>>> import numpy as np
>>> from numpy import linalg as LA
>>> np.set_printoptions(precision=3, suppress=True, linewidth=200, floatmode="fixed")
>>> A = np.load("arr.npy")
>>> print(A)
[[ 0.831 -0.024 -0.459 -0.314]
 [-0.024  0.997 -0.066 -0.045]
 [-0.459 -0.066 -0.245 -0.852]
 [-0.314 -0.045 -0.852  0.417]]
>>> rng = np.random.default_rng(97)
>>> lab = rng.permutation(4)
>>> Y = A[:, lab] * rng.choice([-1, 1], 4)
>>> print(Y)
[[ 0.024  0.831 -0.314 -0.459]
 [-0.997 -0.024 -0.045 -0.066]
 [ 0.066 -0.459 -0.852 -0.245]
 [ 0.045 -0.314  0.417 -0.852]]
>>> Uu, _, Vt = LA.svd(A.T @ Y)
>>> print(lab)
[1 0 3 2]
>>> print(np.round(Uu @ Vt, 3) + 0)
[[ 0.000  1.000  0.000  0.000]
 [-1.000  0.000  0.000  0.000]
 [ 0.000  0.000  0.000  1.000]
 [ 0.000  0.000  1.000  0.000]]
>>> vec = np.array([2, 0, 1, -1])
>>> y = A @ vec
>>> print(y)
[ 1.517 -0.069 -0.310 -1.897]
>>> print(np.round(LA.solve(A.T, A[1]), 3) + 0)
[0.000 1.000 0.000 0.000]
>>> W0 = np.load("mat.npy")
>>> print(W0)
[[ 0.000 -3.000 -1.000  0.000  2.000  0.000]
 [-3.000  8.000  3.000  0.000 -6.000  0.000]
 [-1.000  3.000  0.000  0.000 -2.000  0.000]
 [ 0.000  0.000  0.000 -1.000  0.000  0.000]
 [ 2.000 -6.000 -2.000  0.000  3.000  0.000]
 [ 0.000  0.000  0.000  0.000  0.000 -1.000]]
>>> # symmetric
>>> print(LA.matrix_rank(W0, rtol=0.1))
1
>>> print(round(float(LA.norm(W0, 2) / LA.norm(W0)), 3))
0.987
>>> vals, V = LA.eigh(W0)
>>> print(np.round(V @ np.diag(vals) @ V.T, 3) + 0)
[[ 0.000 -3.000 -1.000  0.000  2.000  0.000]
 [-3.000  8.000  3.000  0.000 -6.000  0.000]
 [-1.000  3.000  0.000  0.000 -2.000  0.000]
 [ 0.000  0.000  0.000 -1.000  0.000  0.000]
 [ 2.000 -6.000 -2.000  0.000  3.000  0.000]
 [ 0.000  0.000  0.000  0.000  0.000 -1.000]]
>>> print(LA.svd(W0, compute_uv=False))
[14.000  1.000  1.000  1.000  1.000  1.000]
>>> print((vals > 1e-8).sum(), (vals < -1e-8).sum())
1 5
>>> print(np.round(V.T @ V, 3) + 0)
[[1.000 0.000 0.000 0.000 0.000 0.000]
 [0.000 1.000 0.000 0.000 0.000 0.000]
 [0.000 0.000 1.000 0.000 0.000 0.000]
 [0.000 0.000 0.000 1.000 0.000 0.000]
 [0.000 0.000 0.000 0.000 1.000 0.000]
 [0.000 0.000 0.000 0.000 0.000 1.000]]
>>> print(vals)
[-1.000 -1.000 -1.000 -1.000 -1.000 14.000]
>>> print(LA.eigvalsh(W0 @ W0))
[  1.000   1.000   1.000   1.000   1.000 196.000]
>>> q, r_ = LA.qr(W0)
>>> print(q.shape, r_.shape)
(6, 6) (6, 6)
>>> print(np.allclose(r_.T @ r_, W0.T @ W0))
True
>>> print(r_)
[[-3.742 10.423  3.474  0.000 -6.949  0.000]
 [ 0.000  3.059  0.911  0.000 -1.821  0.000]
 [ 0.000  0.000  1.048  0.000 -0.189  0.000]
 [ 0.000  0.000  0.000 -1.000  0.000  0.000]
 [ 0.000  0.000  0.000  0.000 -1.167  0.000]
 [ 0.000  0.000  0.000  0.000  0.000 -1.000]]
>>> print(np.trace(q @ q.T))
6.0
>>> u = np.array([2, -2, -2])
>>> data = u[np.abs(np.subtract.outer(np.arange(3), np.arange(3)))]
>>> print(data)
[[ 2 -2 -2]
 [-2  2 -2]
 [-2 -2  2]]
>>> print(round(LA.eigvalsh(data).min(), 3))
-2.0
>>> vec = np.array([3, 0, 3])
>>> y = data @ vec
>>> print(y)
[  0 -12   0]
>>> print(LA.solve(data, data[:, 2]))
[ 0.000 -0.000  1.000]
>>> print(LA.solve(data, y))
[ 3.000 -0.000  3.000]
>>> E = np.array([[1, 3, 3, 0],
...     [1, 3, 3, 0],
...     [0, 0, 0, 0],
...     [4, 4, 2, 4],
...     [2, 2, 0, 3],
...     [1, 3, 3, 0],
...     [0, 0, 0, 0],
...     [0, 0, 0, 0],
...     [0, 0, 0, 0],
...     [3, 3, 0, 5],
...     [0, 0, 0, 0],
...     [3, 5, 3, 3],
...     [0, 0, 0, 0],
...     [2, 2, 0, 3]])
>>> print(E)
[[1 3 3 0]
 [1 3 3 0]
 [0 0 0 0]
 [4 4 2 4]
 [2 2 0 3]
 [1 3 3 0]
 [0 0 0 0]
 [0 0 0 0]
 [0 0 0 0]
 [3 3 0 5]
 [0 0 0 0]
 [3 5 3 3]
 [0 0 0 0]
 [2 2 0 3]]
>>> # row 1 repeats row 0
>>> Xc = E - E.mean(axis=0)
>>> V = LA.svd(Xc)[2][:2]
>>> Y = Xc - Xc @ V.T @ V
>>> print(LA.norm(Y, axis=1).round(6).argmax())
3
